In [1]: import numpy as np

In [2]: np.set_printoptions(precision=1, suppress=True, linewidth=200)

In [3]: data = np.load("x.npy")

In [4]: print(data)
[[-0.2  0.9  0.4]
 [ 0.9  0.3 -0.3]
 [ 0.4 -0.3  0.9]]

In [5]: x0 = np.array([3, -1, 1])

In [6]: print(np.abs(np.linalg.eigvals(data)))
[1. 1. 1.]

In [7]: print(round(float(np.linalg.det(data)), 1))
-1.0

In [8]: arr = np.array([[-1, 3, -1], [0, -1, -3], [0, 0, 2]])

In [9]: print(np.sort(np.linalg.eigvals(arr)))
[-1. -1.  2.]

In [10]: print(np.linalg.matrix_power(arr - np.diag(np.diag(arr)), 3))
[[0 0 0]
 [0 0 0]
 [0 0 0]]

In [11]: print([int(np.linalg.matrix_rank(np.linalg.matrix_power(arr, p))) for p in range(1, 4)])
[3, 3, 3]

In [12]: U, sig, VT = np.linalg.svd(arr)

In [13]: print(sig)
[3.8 3.3 0.2]

In [14]: print(np.argmax(sig[:-1] / (sig[1:] + 1e-6)) + 1)
2

In [15]: B = U[:, :2] @ np.diag(sig[:2]) @ VT[:2]

In [16]: print(np.linalg.matrix_rank(arr, rtol=0.05))
2

In [17]: print(round(np.linalg.norm(arr - B) / np.linalg.norm(arr), 1))
0.0

In [18]: print(np.linalg.matrix_rank(B))
2

In [19]: print(np.linalg.eigvals(arr))
[-1. -1.  2.]

In [20]: print(round(float(np.linalg.det(2 * arr)), 1), round(float(np.linalg.det(arr)), 1))
16.0 2.0

In [21]: print(round(float(np.linalg.det(arr[::-1])), 1))
-2.0

In [22]: print(round(np.linalg.det(arr.T), 1))
2.0

In [23]: print(np.kron(np.eye(2, dtype=int), arr))
[[-1  3 -1  0  0  0]
 [ 0 -1 -3  0  0  0]
 [ 0  0  2  0  0  0]
 [ 0  0  0 -1  3 -1]
 [ 0  0  0  0 -1 -3]
 [ 0  0  0  0  0  2]]

In [24]: print(np.poly(arr))
[ 1.  0. -3. -2.]
